>>> import numpy as np
>>> from numpy import linalg as LA
>>> np.set_printoptions(precision=2, suppress=True, linewidth=140)
>>> tidy = lambda a: np.round(a, 2) + 0
>>> J = np.loadtxt("out19.csv", delimiter=",")
>>> print(J)
[[ 2. -3.  1.  0.  1.  2.  2. -1.  2.  2. -2.  3.]
 [ 0. -1.  3. -2. -2. -1.  3. -1.  0. -3.  3. -1.]
 [ 2. -2.  2. -1. -3.  0.  0. -2.  0.  0.  1. -1.]
 [-3.  0. -1.  3.  3.  2.  1.  2. -2.  3. -3.  2.]
 [ 2. -3. -3.  2.  2.  2. -2.  1.  2. -2.  0. -1.]
 [-2.  1. -3. -3. -1.  1. -3.  0. -3. -1. -3.  3.]
 [ 2. -2.  2. -1. -3.  0.  0. -2.  0.  0.  1. -1.]
 [ 2. -1.  1.  2.  1. -1. -3.  2. -3.  1. -2.  1.]
 [-1. -2. -2. -2.  0.  3. -3.  0.  2. -1. -3.  3.]
 [ 3.  1.  2.  1. -1. -1.  1.  2.  0.  3.  3.  1.]
 [ 1.  2.  0.  3. -2. -1. -1. -2.  1.  1.  0.  0.]]
>>> print(tidy(LA.norm(J, 2) / LA.norm(J)))
0.59
>>> print([round(float(x), 2) for x in LA.svd(J, compute_uv=False)[:3]])
[13.08, 9.44, 8.38]
>>> print(LA.matrix_rank(J, rtol=0.1))
10
>>> left, s, vt = LA.svd(J)
>>> print(tidy(s))
[13.08  9.44  8.38  6.99  6.81  5.18  4.12  2.41  2.06  1.89  0.  ]
>>> A2 = left[:, :10] @ np.diag(s[:10]) @ vt[:10]
>>> print(tidy(LA.norm(J - A2) / LA.norm(J)))
0.0
>>> print(tidy(A2))
[[ 2. -3.  1.  0.  1.  2.  2. -1.  2.  2. -2.  3.]
 [ 0. -1.  3. -2. -2. -1.  3. -1.  0. -3.  3. -1.]
 [ 2. -2.  2. -1. -3.  0.  0. -2.  0.  0.  1. -1.]
 [-3.  0. -1.  3.  3.  2.  1.  2. -2.  3. -3.  2.]
 [ 2. -3. -3.  2.  2.  2. -2.  1.  2. -2.  0. -1.]
 [-2.  1. -3. -3. -1.  1. -3.  0. -3. -1. -3.  3.]
 [ 2. -2.  2. -1. -3.  0.  0. -2.  0.  0.  1. -1.]
 [ 2. -1.  1.  2.  1. -1. -3.  2. -3.  1. -2.  1.]
 [-1. -2. -2. -2.  0.  3. -3.  0.  2. -1. -3.  3.]
 [ 3.  1.  2.  1. -1. -1.  1.  2.  0.  3.  3.  1.]
 [ 1.  2.  0.  3. -2. -1. -1. -2.  1.  1.  0.  0.]]
>>> print(LA.matrix_rank(A2))
10
>>> print(tidy(np.abs(J - A2).max()))
0.0
>>> A2 = np.array([[9, 4], [5, 5], [1, 7], [3, 8], [4, 6]])
>>> basis = np.array([[0, 2, 2, 0, 0, 1, 3, 2], [1, 3, 1, 1, 2, 2, 0, 1]])
>>> M = A2 @ basis
>>> print(M)
[[ 4 30 22  4  8 17 27 22]
 [ 5 25 15  5 10 15 15 15]
 [ 7 23  9  7 14 15  3  9]
 [ 8 30 14  8 16 19  9 14]
 [ 6 26 14  6 12 16 12 14]]
>>> left, s, vt = LA.svd(M)
>>> evecs = vt[:(s > 1e-8).sum()]
>>> rng = np.random.default_rng(90)
>>> x0 = M[0] + 3 * M[3] + rng.integers(2) * np.eye(8)[4]
>>> print(x0)
[ 28. 120.  64.  28.  57.  74.  54.  64.]
>>> print(tidy(np.diag(evecs.T @ evecs)))
[0.07 0.43 0.18 0.07 0.28 0.19 0.59 0.18]
>>> print(np.allclose(evecs.T @ evecs @ x0, x0))
False
>>> A = np.load("layer16.npy")
>>> print(A)
[[ 2.  0.  1.  1.  0. -1.  0.]
 [-2.  2.  1. -2.  1. -2.  0.]
 [ 2.  0.  0. -2. -2.  0.  0.]
 [-2.  2. -2.  1. -2.  1.  0.]
 [ 2. -2. -1. -2.  1.  0.  0.]
 [-1.  0.  0. -1. -1. -1.  0.]
 [ 0.  0.  0.  0.  0.  0.  1.]]
>>> x0 = np.array([4, -4, -2, -1, 5, -4, -2])
>>> h = np.maximum(A @ x0, 0)
>>> print(h)
[ 9.  0.  0.  0. 25.  0.  0.]
>>> print(np.maximum(A @ x0, 0) - np.maximum(-A @ x0, 0))
[  9.  -3.   0. -27.  25.  -4.  -2.]
>>> print(np.maximum(A @ (3 * x0), 0))
[27.  0.  0.  0. 75.  0.  0.]
>>> m1 = np.load("test17.npy")
>>> print(m1)
[[-2.4  -0.2   0.7   0.3   1.4   0.7  -1.7   0.2  -1.3   0.5   0.9  -0.5 ]
 [-0.2  -0.2  -1.5   0.6   0.1  -1.3   0.3   0.8   0.4   1.2   0.    0.  ]
 [-0.8   0.6   0.4  -1.3   0.5   0.    0.9  -0.7   0.2  -0.7  -0.6   0.1 ]
 [-0.2  -0.9  -1.    0.6   0.4  -0.4  -0.8   1.4  -1.1   2.1   0.2  -0.3 ]
 [-1.3  -0.5  -0.1   0.2  -1.3  -0.9   0.8  -1.1   1.1  -0.3   0.4   0.8 ]
 [ 0.9  -1.5  -0.4   2.1  -0.5   0.7   1.7   1.   -1.2  -1.6   0.8  -0.1 ]
 [-0.5   2.2  -0.4   1.   -2.1   1.4   0.3  -0.5  -0.7   0.1  -1.1   0.3 ]
 [-1.    0.7   1.6  -0.8  -0.9  -0.5   0.8   0.4  -0.5  -1.   -0.5  -1.1 ]
 [ 0.4   1.    0.    0.9   0.    1.3   0.   -0.2   0.7   0.4   1.3  -2.2 ]
 [-0.5  -0.2  -0.8   1.2  -0.7  -0.5  -0.8  -1.2  -0.9  -1.5   1.   -2.2 ]
 [ 0.6   2.   -0.6   0.4  -0.6   0.9   0.8   0.7   0.1   0.1   0.1  -1.2 ]
 [-0.18 -0.8  -1.04  0.51  0.33 -0.4  -0.79  1.31 -1.12  2.09  0.18 -0.26]]
>>> O, evecs = LA.qr(m1[:, :9])[0], LA.qr(m1[:, 9:])[0]
>>> s = LA.svd(O.T @ evecs, compute_uv=False)
>>> print((s > 0.9).sum())
2
>>> print(np.argsort(-LA.norm(m1, axis=0).round(6), kind="stable")[:3])
[ 9  1 11]
>>> print(LA.cond(m1) > 100)
True
>>> print(round(np.log10(LA.cond(m1))))
2
>>> print(LA.matrix_rank(m1, rtol=0.1))
10
>>> F = np.arange(45).reshape(9, 5) + -2
>>> print(F)
[[-2 -1  0  1  2]
 [ 3  4  5  6  7]
 [ 8  9 10 11 12]
 [13 14 15 16 17]
 [18 19 20 21 22]
 [23 24 25 26 27]
 [28 29 30 31 32]
 [33 34 35 36 37]
 [38 39 40 41 42]]
>>> x0 = np.array([1, 3, 2, 3, 1])
>>> h = np.maximum(F @ x0, 0)
>>> print(np.maximum(F @ (3 * x0), 0))
[   0  150  300  450  600  750  900 1050 1200]
>>> print(np.tanh(F @ x0))
[0. 1. 1. 1. 1. 1. 1. 1. 1.]
>>> print(h)
[  0  50 100 150 200 250 300 350 400]
>>> print(np.flatnonzero(h > 1e-9))
[1 2 3 4 5 6 7 8]
>>> print(F * (h > 1e-9)[:, None])
[[ 0  0  0  0  0]
 [ 3  4  5  6  7]
 [ 8  9 10 11 12]
 [13 14 15 16 17]
 [18 19 20 21 22]
 [23 24 25 26 27]
 [28 29 30 31 32]
 [33 34 35 36 37]
 [38 39 40 41 42]]
>>> print(np.maximum(F @ x0, 0) - np.maximum(-F @ x0, 0))
[  0  50 100 150 200 250 300 350 400]
>>> print(F.T @ h)
[47400 49200 51000 52800 54600]
>>> left, s, vt = LA.svd(F)
>>> print(tidy(s))
[159.89   5.14   0.     0.     0.  ]
>>> A2 = left[:, :2] @ np.diag(s[:2]) @ vt[:2]
>>> print(LA.matrix_rank(A2))
2
>>> print(tidy(A2))
[[-2. -1.  0.  1.  2.]
 [ 3.  4.  5.  6.  7.]
 [ 8.  9. 10. 11. 12.]
 [13. 14. 15. 16. 17.]
 [18. 19. 20. 21. 22.]
 [23. 24. 25. 26. 27.]
 [28. 29. 30. 31. 32.]
 [33. 34. 35. 36. 37.]
 [38. 39. 40. 41. 42.]]
>>> print(tidy(LA.norm(F - A2) / LA.norm(F)))
0.0
>>> f = np.array([-1, 2, 2, 0, 3, 0, 0, 3, 3, 1, -1])
>>> data = np.outer(rng.normal(size=39), f) + 0.05 * rng.normal(size=(39, 11))
>>> print(tidy(data))
[[ 0.42 -0.98 -0.92 -0.13 -1.46  0.07  0.01 -1.47 -1.52 -0.51  0.44]
 [ 0.09 -0.3  -0.27  0.13 -0.36  0.03 -0.04 -0.4  -0.31 -0.08  0.19]
 [-0.58  1.03  1.03 -0.01  1.59  0.    0.04  1.57  1.58  0.47 -0.54]
 [ 0.3  -0.48 -0.61 -0.02 -0.88 -0.04  0.05 -0.9  -0.96 -0.23  0.32]
 [ 0.   -0.01  0.05  0.07  0.   -0.06  0.02 -0.05  0.04 -0.01 -0.02]
 [-1.69  3.56  3.48 -0.04  5.28  0.09  0.07  5.24  5.29  1.76 -1.78]
 [-1.26  2.36  2.48  0.02  3.6  -0.03  0.01  3.56  3.55  1.17 -1.28]
 [-0.67  1.29  1.23 -0.02  1.96 -0.08  0.08  1.93  1.91  0.67 -0.7 ]
 [-0.11 -0.02  0.06 -0.07 -0.06  0.   -0.03 -0.02 -0.01  0.05  0.09]
 [-0.08  0.29  0.24  0.02  0.32  0.    0.    0.29  0.31  0.12 -0.08]
 [-1.68  3.21  3.18  0.05  4.71 -0.07  0.01  4.79  4.89  1.57 -1.54]
 [-0.04  0.15  0.1  -0.03  0.28  0.   -0.05  0.15  0.16  0.07 -0.06]
 [-0.6   1.28  1.24  0.01  1.95 -0.03  0.    1.88  1.92  0.65 -0.66]
 [-0.55  1.36  1.3  -0.04  1.95 -0.01  0.03  2.05  1.98  0.67 -0.64]
 [ 0.63 -1.18 -1.26 -0.02 -1.76  0.04  0.1  -1.84 -1.84 -0.55  0.62]
 [-1.32  2.65  2.59 -0.09  3.97  0.01  0.05  3.98  4.03  1.34 -1.38]
 [ 0.76 -1.61 -1.52 -0.03 -2.35  0.13  0.11 -2.41 -2.31 -0.78  0.73]
 [-0.17  0.25  0.29  0.    0.46 -0.07 -0.03  0.48  0.44  0.23 -0.14]
 [ 2.36 -4.76 -4.76 -0.09 -7.   -0.03  0.08 -7.21 -7.03 -2.33  2.41]
 [-1.41  2.75  2.78  0.01  4.21 -0.05  0.01  4.17  4.19  1.5  -1.3 ]
 [-0.57  1.28  1.18  0.01  1.81  0.03  0.11  1.8   1.82  0.61 -0.63]
 [ 0.54 -0.96 -0.96  0.03 -1.64 -0.09 -0.03 -1.55 -1.55 -0.48  0.46]
 [ 1.93 -3.9  -3.9   0.04 -5.87 -0.01  0.04 -5.81 -5.82 -1.93  1.9 ]
 [-0.41  0.82  0.84 -0.06  1.28  0.08  0.06  1.2   1.15  0.44 -0.4 ]
 [-0.15  0.53  0.63  0.04  0.78 -0.11 -0.02  0.79  0.68  0.22 -0.3 ]
 [ 0.5  -1.12 -1.18  0.   -1.65  0.   -0.01 -1.66 -1.67 -0.47  0.56]
 [ 1.06 -2.23 -2.18  0.07 -3.29  0.02  0.02 -3.31 -3.33 -1.12  1.1 ]
 [-1.4   2.84  2.84  0.05  4.21 -0.05 -0.01  4.23  4.25  1.3  -1.35]
 [-1.13  2.39  2.46  0.05  3.74  0.05  0.09  3.65  3.73  1.16 -1.21]
 [ 1.34 -2.8  -2.89  0.05 -4.16 -0.07  0.03 -4.21 -4.22 -1.35  1.38]
 [ 1.24 -2.59 -2.45  0.   -3.75 -0.01  0.04 -3.78 -3.78 -1.29  1.29]
 [ 0.48 -0.95 -0.99 -0.05 -1.52 -0.05 -0.04 -1.51 -1.54 -0.39  0.52]
 [-0.51  1.02  0.96  0.    1.51  0.09 -0.07  1.46  1.47  0.5  -0.56]
 [ 1.34 -2.77 -2.76 -0.06 -4.18  0.11  0.05 -4.11 -4.25 -1.39  1.5 ]
 [ 0.27 -0.63 -0.52 -0.05 -0.85 -0.04  0.01 -0.84 -0.84 -0.3   0.28]
 [-0.78  1.61  1.68  0.06  2.47  0.    0.03  2.46  2.5   0.81 -0.86]
 [ 0.35 -0.87 -0.79 -0.08 -1.29 -0.01  0.04 -1.25 -1.24 -0.48  0.43]
 [ 0.42 -0.72 -0.68  0.   -0.97 -0.01 -0.06 -1.12 -1.03 -0.3   0.4 ]
 [-1.04  2.11  2.11 -0.03  3.19 -0.03 -0.1   3.26  3.22  1.01 -1.04]]
>>> basis = data[[35, 15]].astype(float)
>>> for _ in range(7):
...     lab = LA.norm(data[:, None] - basis, axis=-1).argmin(axis=1)
...     basis = np.array([data[lab == j].mean(axis=0) for j in range(2)])
... 
>>> print(lab)
[0 0 1 0 0 1 1 1 0 0 1 0 1 1 0 1 0 1 0 1 1 0 0 1 1 0 0 1 1 0 0 0 1 0 0 1 0 0 1]
>>> print(tidy(basis[1] - basis[0]))
[-1.54  3.15  3.14  0.01  4.72 -0.01  0.    4.74  4.73  1.55 -1.59]
>>> print(np.abs(basis[1] - basis[0]).argmax())
7
>>> print(np.bincount(lab))
[21 18]
